$ python3 -q
>>> import numpy as np
>>> np.set_printoptions(precision=3, suppress=True, linewidth=160)
>>> data = np.load("case2.npy")
>>> data
array([[ -8,   4,   2,  -1],
       [-16,   8,   4,  -2],
       [  8,  -4,  12,  -6],
       [ 16,  -8,  24, -12]])
>>> # rows and columns are dependent
>>> f, v = data[0], data[1]
>>> f @ f
np.int64(85)
>>> f @ v
np.int64(170)
>>> pr = (f @ v) / (f @ f) * f
>>> np.outer(f, v)
array([[128, -64, -32,  16],
       [-64,  32,  16,  -8],
       [-32,  16,   8,  -4],
       [ 16,  -8,  -4,   2]])
>>> arr = np.loadtxt("mat.csv", delimiter=",")
>>> print(arr)
[[0. 0. 0. 1. 0.]
 [0. 0. 1. 0. 1.]
 [0. 1. 0. 0. 0.]
 [1. 0. 0. 0. 0.]
 [0. 1. 0. 0. 0.]]
>>> np.argwhere(np.triu(arr))
array([[0, 3],
       [1, 2],
       [1, 4]])
>>> Lm = np.diag(arr.sum(axis=1)) - arr
>>> np.round(np.linalg.eigvalsh(Lm), 3) + 0
array([0., 0., 1., 2., 3.])
>>> Lm @ np.ones(5)
array([0., 0., 0., 0., 0.])
>>> print(np.linalg.matrix_rank(Lm))
3
>>> round(np.linalg.det(Lm[1:, 1:]))
0
>>> (arr + arr.T) / 2
array([[0., 0., 0., 1., 0.],
       [0., 0., 1., 0., 1.],
       [0., 1., 0., 0., 0.],
       [1., 0., 0., 0., 0.],
       [0., 1., 0., 0., 0.]])
>>> np.linalg.matrix_power(arr, 4)
array([[1., 0., 0., 0., 0.],
       [0., 4., 0., 0., 0.],
       [0., 0., 2., 0., 2.],
       [0., 0., 0., 1., 0.],
       [0., 0., 2., 0., 2.]])
>>> arr @ arr
array([[1., 0., 0., 0., 0.],
       [0., 2., 0., 0., 0.],
       [0., 0., 1., 0., 1.],
       [0., 0., 0., 1., 0.],
       [0., 0., 1., 0., 1.]])
>>> np.allclose(arr @ arr.T, arr.T @ arr)
True
>>> np.trace(arr)
np.float64(0.0)
>>> np.round(np.sort(np.abs(np.linalg.eigvals(arr))), 3) + 0
array([0.   , 1.   , 1.   , 1.414, 1.414])
>>> rng = np.random.default_rng(3384)
>>> labels = rng.permutation(5)
>>> labels
array([4, 0, 1, 3, 2])
>>> out = arr[labels][:, labels]
>>> np.diag(out)
array([0., 0., 0., 0., 0.])
>>> print(out)
[[0. 0. 1. 0. 0.]
 [0. 0. 0. 1. 0.]
 [1. 0. 0. 0. 1.]
 [0. 1. 0. 0. 0.]
 [0. 0. 1. 0. 0.]]
>>> print(np.trace(out))
0.0
>>> w, vecs = np.linalg.eigh(arr)
>>> np.linalg.eigvalsh(arr @ arr)
array([0., 1., 1., 2., 2.])
>>> (w > 1e-8).sum(), (w < -1e-8).sum()
(np.int64(2), np.int64(2))
>>> w.round(3) + 0
array([-1.414, -1.   ,  0.   ,  1.   ,  1.414])
>>> np.abs(vecs[:, -1])
array([0.   , 0.707, 0.5  , 0.   , 0.5  ])
>>> np.abs(vecs[:, -1]).round(6).argmax()
np.int64(1)
>>> print(np.linalg.eigvalsh(arr + -2 * np.eye(5)))
[-3.414 -3.    -2.    -1.    -0.586]
>>> np.round(vecs.T @ arr @ vecs, 3) + 0
array([[-1.414,  0.   ,  0.   ,  0.   ,  0.   ],
       [ 0.   , -1.   ,  0.   ,  0.   ,  0.   ],
       [ 0.   ,  0.   ,  0.   ,  0.   ,  0.   ],
       [ 0.   ,  0.   ,  0.   ,  1.   ,  0.   ],
       [ 0.   ,  0.   ,  0.   ,  0.   ,  1.414]])
>>> np.round(vecs.T @ vecs, 3) + 0
array([[1., 0., 0., 0., 0.],
       [0., 1., 0., 0., 0.],
       [0., 0., 1., 0., 0.],
       [0., 0., 0., 1., 0.],
       [0., 0., 0., 0., 1.]])
>>> X = np.load("w.npy")
>>> X
array([[2.02, 0.  , 2.  , 1.  , 1.  ],
       [0.  , 2.02, 1.  , 2.  , 1.  ],
       [1.  , 0.  , 1.02, 0.  , 2.  ],
       [2.  , 0.  , 0.  , 0.02, 0.  ],
       [2.  , 0.  , 2.  , 1.  , 1.02]])
>>> left, sig, Vh = np.linalg.svd(X)
>>> print(np.argmax(sig[:-1] / (sig[1:] + 1e-6)) + 1)
4
>>> out = left[:, :4] @ np.diag(sig[:4]) @ Vh[:4]
>>> np.round(np.abs(X - out).max(), 3)
np.float64(0.002)
>>> print(round(float(np.linalg.norm(X - out) / np.linalg.norm(X)), 3))
0.001
>>> [round(float(x), 3) for x in np.linalg.svd(X, compute_uv=False)[:3]]
[5.368, 2.787, 1.582]
>>> np.linalg.cond(X) > 100
np.True_
>>> np.round(np.linalg.norm(X, 2) / np.linalg.norm(X), 3)
np.float64(0.846)
>>> E = np.loadtxt("dump.csv", delimiter=",")
>>> E
array([[-0.8,  1.6,  0.1, -1.3,  1.4, -0.5],
       [-1.4,  0.3, -0.5, -0.6, -0.4,  1.2],
       [-0.2,  2. , -0.7, -2.8,  1.1, -1.4],
       [-0.6, -0.8,  1.2, -1. , -0.4,  0.5]])
>>> gram = E.T @ E
>>> print(np.round(np.linalg.eigvalsh(gram)[::-1], 3) + 0)
[21.532  5.483  2.616  1.128  0.     0.   ]
>>> np.allclose(gram, gram.T)
True
>>> np.linalg.svd(E, compute_uv=False) ** 2
array([21.532,  5.483,  2.616,  1.128])
>>> (E @ E.T).shape
(4, 4)
>>> round(float(np.linalg.norm(E, 1)), 3), round(float(np.linalg.norm(E, np.inf)), 3)
(5.7, 8.2)
>>> np.round(np.linalg.norm(E[2], 1), 3), round(np.linalg.norm(E[2], np.inf), 3)
(np.float64(8.2), np.float64(2.8))
>>> np.linalg.norm(E, axis=1)
array([2.666, 2.064, 3.942, 1.962])
>>> np.round(np.linalg.norm(E) ** 2 / np.linalg.norm(E, 2) ** 2, 3)
np.float64(1.429)
>>> round(E[2] @ E[1], 3)
np.float64(0.79)
>>> f, v = E[1], E[2]
>>> print(f @ f)
4.26
>>> pr = (f @ v) / (f @ f) * f
>>> np.round((v - pr) @ f, 3)
np.float64(-0.0)
>>> np.round(np.linalg.norm(f + v) ** 2 + np.linalg.norm(f - v) ** 2, 3)
np.float64(39.6)
>>> E - E[0]
array([[ 0. ,  0. ,  0. ,  0. ,  0. ,  0. ],
       [-0.6, -1.3, -0.6,  0.7, -1.8,  1.7],
       [ 0.6,  0.4, -0.8, -1.5, -0.3, -0.9],
       [ 0.2, -2.4,  1.1,  0.3, -1.8,  1. ]])
>>> E.mean(axis=0)
array([-0.75 ,  0.775,  0.025, -1.425,  0.425, -0.05 ])
>>> np.linalg.svd(E, compute_uv=False)
array([4.64 , 2.342, 1.618, 1.062])
>>> E.sum(axis=0)
array([-3. ,  3.1,  0.1, -5.7,  1.7, -0.2])
>>> np.abs(E).max()
np.float64(2.8)
>>> E[:, 6]
Traceback (most recent call last):
  File "<python-input-72>", line 1, in <module>
    E[:, 6]
    ~^^^^^^
IndexError: index 6 is out of bounds for axis 1 with size 6
>>> np.diff(E, axis=0)
array([[-0.6, -1.3, -0.6,  0.7, -1.8,  1.7],
       [ 1.2,  1.7, -0.2, -2.2,  1.5, -2.6],
       [-0.4, -2.8,  1.9,  1.8, -1.5,  1.9]])
>>> E.shape
(4, 6)
>>> print(round(np.linalg.norm(E), 3))
5.546
>>> ang = np.sort(rng.uniform(-2, 2, 16))
>>> F = np.c_[ang, ang ** 2, ang ** 3] @ np.array([[-3, 0, 0, 2], [-1, 2, 1, -1], [2, -3, 2, 0]])
>>> print(F.round(3) + 0)
[[-13.821  31.685 -11.857  -7.957]
 [-10.868  26.437  -9.504  -7.211]
 [ -9.55   24.06   -8.461  -6.853]
 [ -9.078  23.201  -8.087  -6.72 ]
 [ -3.312  12.28   -3.577  -4.786]
 [ -1.242   7.945  -1.974  -3.81 ]
 [  0.799   2.575  -0.325  -2.141]
 [  0.941   0.594   0.027  -1.032]
 [  0.723   0.228   0.035  -0.646]
 [ -0.059   0.001   0.      0.039]
 [ -0.617   0.055   0.055   0.356]
 [ -1.757   0.059   0.842   0.851]
 [ -1.808   0.031   0.94    0.872]
 [ -2.05   -0.456   2.064   0.983]
 [  2.196  -9.588  13.392   0.464]
 [  4.299 -13.175  17.141   0.203]]
>>> # looks like rank 3
>>> Z = F[[9, 0]].astype(float)
>>> for _ in range(3):
...     labels = np.linalg.norm(F[:, None] - Z, axis=-1).argmin(axis=1)
...     Z = np.array([F[labels == j].mean(axis=0) for j in range(2)])
... 
>>> labels
array([1, 1, 1, 1, 0, 0, 0, 0, 0, 0, 0, 0, 0, 0, 0, 0])
>>> Z[1] - Z[0]
array([-10.672,  26.3  , -11.862,  -6.465])
>>> D = np.linalg.norm(F[:, None] - F[None], axis=-1)
>>> D[11].round(6).argsort(kind="stable")[:4]
array([11, 12, 13, 10])
>>> D.shape
(16, 16)
>>> np.flatnonzero(D[11] < D.mean() / 2)
array([ 6,  7,  8,  9, 10, 11, 12, 13])
>>> print((D + 1e9 * np.eye(16)).round(6).argmin(axis=1))
[ 1  2  3  2  5  4  7  8  7 10  9 12 11 12 15 14]
>>> np.linalg.matrix_rank(D ** 2)
np.int64(5)
>>> rank = np.linalg.matrix_rank(F)
>>> print(rank)
3
>>> null = np.linalg.svd(F)[2][rank:].T
>>> [int(np.linalg.matrix_rank(F[:, :j + 1])) for j in range(4)]
[1, 2, 3, 3]
>>> np.allclose(F @ null, 0)
True
>>> np.round(F @ null, 3) + 0
array([[0.],
       [0.],
       [0.],
       [0.],
       [0.],
       [0.],
       [0.],
       [0.],
       [0.],
       [0.],
       [0.],
       [0.],
       [0.],
       [0.],
       [0.],
       [0.]])
>>> feats = np.array([[0, 2, 2, 1, 1],
...     [-2, 3, 1, 1, 0],
...     [2, 1, 3, -2, 3],
...     [1, 1, 2, 2, 1],
...     [2, -3, 1, -1, -3]])
>>> left, sig, Vh = np.linalg.svd(feats)
>>> np.argmax(sig[:-1] / (sig[1:] + 1e-6)) + 1
np.int64(4)
>>> sig
array([6.733, 5.246, 3.188, 1.998, 0.018])
>>> out = left[:, :4] @ np.diag(sig[:4]) @ Vh[:4]
>>> np.linalg.matrix_rank(out)
np.int64(4)
>>> M = np.load("x.npy")
>>> M
array([[ -8.529,  -4.935,  23.867],
       [ -9.429,  -2.908,  23.674],
       [-10.396,  -4.515,  26.599],
       [ -9.068,  -4.495,  23.816],
       [ -9.586,  -4.416,  24.147],
       [ -9.24 ,  -5.537,  25.761],
       [ -8.842,  -5.039,  25.639],
       [ -9.495,  -5.764,  25.245],
       [ -8.723,  -4.824,  24.574],
       [-10.523,  -3.947,  24.545],
       [-10.941,  -4.88 ,  25.99 ],
       [ -7.442,  -6.703,  24.784],
       [-11.281,  -4.253,  25.596],
       [ -9.708,  -4.64 ,  24.323],
       [-10.622,  -6.711,  24.334],
       [-11.094,  -5.373,  26.259],
       [ -9.88 ,  -5.334,  24.344],
       [-10.977,  -3.89 ,  24.957],
       [ -9.495,  -3.764,  23.625],
       [-11.03 ,  -4.831,  25.619],
       [ -9.108,  -4.906,  25.892],
       [ -9.654,  -4.886,  25.681]])
>>> D = np.linalg.norm(M[:, None] - M[None], axis=-1)
>>> (D + 1e9 * np.eye(22)).round(6).argmin(axis=1)
array([ 3, 18, 10,  4, 13,  7, 20,  5,  0, 17, 19,  0, 19,  4, 16, 10, 13,  9,  4, 10,  6, 20])
>>> D[:5, :5]
array([[0.   , 2.226, 3.336, 0.698, 1.21 ],
       [2.226, 0.   , 3.475, 1.634, 1.588],
       [3.336, 3.475, 0.   , 3.084, 2.584],
       [0.698, 1.634, 3.084, 0.   , 0.62 ],
       [1.21 , 1.588, 2.584, 0.62 , 0.   ]])
>>> D.mean(axis=1).argmax()
np.int64(11)
>>> D.shape
(22, 22)
>>> np.linalg.matrix_rank(D ** 2)
np.int64(5)
>>> f, v = M[18], M[7]
>>> print(round(float(f @ v), 3))
708.264
>>> pr = (f @ v) / (f @ f) * f
>>> np.outer(f, v)
array([[  90.155,   54.729, -239.701],
       [  35.739,   21.696,  -95.022],
       [-224.319, -136.174,  596.413]])
>>> Z = M[[5, 12]].astype(float)
>>> for _ in range(3):
...     labels = np.linalg.norm(M[:, None] - Z, axis=-1).argmin(axis=1)
...     Z = np.array([M[labels == j].mean(axis=0) for j in range(2)])
... 
>>> labels
array([0, 0, 1, 0, 0, 0, 0, 0, 0, 1, 1, 0, 1, 0, 0, 1, 0, 1, 0, 1, 0, 0])
>>> print(Z)
[[ -9.255  -4.991  24.647]
 [-10.892  -4.527  25.652]]
>>> np.abs(Z[1] - Z[0]).argmax()
np.int64(0)
>>> np.bincount(labels)
array([15,  7])
>>> W0 = np.loadtxt("run3.csv", delimiter=",")
>>> W0
array([[ -8.354,   3.422, -10.597,  -5.288],
       [  5.516,   6.996,   0.03 ,  -4.049],
       [  4.891,   6.304,   0.581,  -4.233],
       [  4.598,   7.533,   1.828,  -3.828],
       [ -8.725,   3.286,  -9.175,  -4.118],
       [  3.869,   6.253,   0.159,  -4.679],
       [  3.912,   5.616,  -0.87 ,  -4.453],
       [ -9.95 ,   3.3  ,  -7.831,  -5.128],
       [  4.986,   6.818,  -1.34 ,  -4.004],
       [ -9.388,   3.91 , -10.245,  -4.648],
       [  4.502,   8.869,  -0.713,  -6.183],
       [  4.13 ,   7.81 ,   1.043,  -5.231],
       [ -8.838,   4.423,  -8.999,  -4.626],
       [  4.152,   7.353,   2.104,  -5.465],
       [-10.11 ,   4.1  ,  -8.065,  -2.738],
       [  5.044,   7.4  ,  -0.818,  -4.97 ],
       [  5.103,   4.987,   2.079,  -4.613],
       [  4.029,   7.178,   0.289,  -3.931],
       [ -8.372,   4.308,  -9.747,  -3.792]])
>>> Xc = W0 - W0.mean(axis=0)
>>> vecs = np.linalg.svd(Xc)[2][:2]
>>> out = Xc - Xc @ vecs.T @ vecs
>>> print(np.linalg.norm(out, axis=1).round(6).argmax())
10
>>> np.round(np.cov(Xc @ vecs.T, rowvar=False), 3) + 0
array([[71.329,  0.   ],
       [ 0.   ,  1.23 ]])
>>> out.std(axis=0)
array([0.311, 0.74 , 0.216, 0.694])
>>> left, sig, Vh = np.linalg.svd(W0, full_matrices=False)
>>> sig
array([37.754, 33.104,  4.293,  2.941])
>>> np.abs(Vh[0])
array([0.61 , 0.309, 0.65 , 0.331])
>>> sig / sig[0]
array([1.   , 0.877, 0.114, 0.078])
>>> left.shape, sig.shape, Vh.shape
((19, 4), (4,), (4, 4))
>>> np.round(left.T @ left, 3) + 0
array([[1., 0., 0., 0.],
       [0., 1., 0., 0.],
       [0., 0., 1., 0.],
       [0., 0., 0., 1.]])
>>> D = np.linalg.norm(W0[:, None] - W0[None], axis=-1)
>>> print(np.unravel_index(D.round(6).argmax(), D.shape))
(np.int64(9), np.int64(16))
>>> (D + 1e9 * np.eye(19)).round(6).argmin(axis=1)
array([ 9,  2,  1, 17, 12,  2,  5, 12, 15,  0, 15, 13, 18, 11,  4,  8,  2,  5, 12])
>>> D[6].round(6).argsort(kind="stable")[:4]
array([6, 5, 8, 2])
